% ipython --no-banner

In [1]: import numpy as np

In [2]: np.set_printoptions(precision=2, suppress=True, linewidth=160, sign=" ")

In [3]: tidy = lambda a: np.round(a, 2) + 0

In [4]: K = np.array([[5, 5, 5, 5], [5, 10, 10, 10], [5, 10, 15, 15], [5, 10, 15, 20]])

In [5]: print(tidy(np.linalg.eigvals(K)))
[ 41.45   5.     2.13   1.42]

In [6]: tidy(np.linalg.det(K[::-1]))
Out[6]: np.float64(625.0)

In [7]: np.einsum("ii->", K)
Out[7]: np.int64(50)

In [8]: print(tidy(np.linalg.norm(K, axis=0)))
[ 10.    18.03  23.98  27.39]

In [9]: tidy(np.linalg.norm(K[0], 1)), tidy(np.linalg.norm(K[0], np.inf))
Out[9]: (np.float64(20.0), np.float64(5.0))

In [10]: tidy(np.linalg.norm(K, "nuc"))
Out[10]: np.float64(50.0)

In [11]: print(tidy(np.linalg.norm(K, 1)), tidy(np.linalg.norm(K, np.inf)))
50.0 50.0

In [12]: K[0] @ K[1]
Out[12]: np.int64(175)

In [13]: x0 = np.array([-4, 2, 7, -1])

In [14]: h1 = np.maximum(K @ x0, 0)

In [15]: print(K * (h1 > 1e-9)[:, None])
[[  5   5   5   5]
 [  5  10  10  10]
 [  5  10  15  15]
 [  5  10  15  20]]

In [16]: print(np.maximum(K @ x0, 0) - np.maximum(-K @ x0, 0))
[ 20  60  90  85]

In [17]: h1
Out[17]: array([ 20,  60,  90,  85])

In [18]: print(K.T @ h1)
[ 1275  2450  3325  3750]

In [19]: print(np.maximum(K @ (3 * x0), 0))
[  60  180  270  255]

In [20]: rng = np.random.default_rng(71)

In [21]: X = (rng.random((3, 3)) < 0.3) + np.eye(3)

In [22]: X /= X.sum(axis=1, keepdims=True)

In [23]: print(tidy(X))
[[ 1.    0.    0.  ]
 [ 0.    0.67  0.33]
 [ 0.    0.5   0.5 ]]

In [24]: x0 = np.array([7, -7, 4])

In [25]: target = X @ x0

In [26]: coef, lr = np.zeros(3), 1 / np.linalg.norm(X, 2) ** 2

In [27]: for i in range(6):
    ...:     coef -= lr * X.T @ (X @ coef - target)
    ...:     if i % 1 == 0: print(i, round(np.linalg.norm(X @ coef - target), 2))
    ...: 
0 1.19
1 1.14
2 1.11
3 1.08
4 1.05
5 1.02

In [28]: tidy(coef)
Out[28]: array([ 7.  , -3.4 , -1.09])

In [29]: tidy(np.linalg.cond(X))
Out[29]: np.float64(6.17)

In [30]: print(tidy(np.sort(np.linalg.eigvals(X).real)))
[ 0.17  1.    1.  ]

In [31]: tidy(np.linalg.det(X))
Out[31]: np.float64(0.17)

In [32]: np.flatnonzero(np.linalg.matrix_power((X != 0) + (X.T != 0) + np.eye(3), 3)[0])
Out[32]: array([ 0])

In [33]: (np.linalg.matrix_power((X != 0) + (X.T != 0) + np.eye(3), 3) > 0).astype(int)
Out[33]: 
array([[ 1,  0,  0],
       [ 0,  1,  1],
       [ 0,  1,  1]])
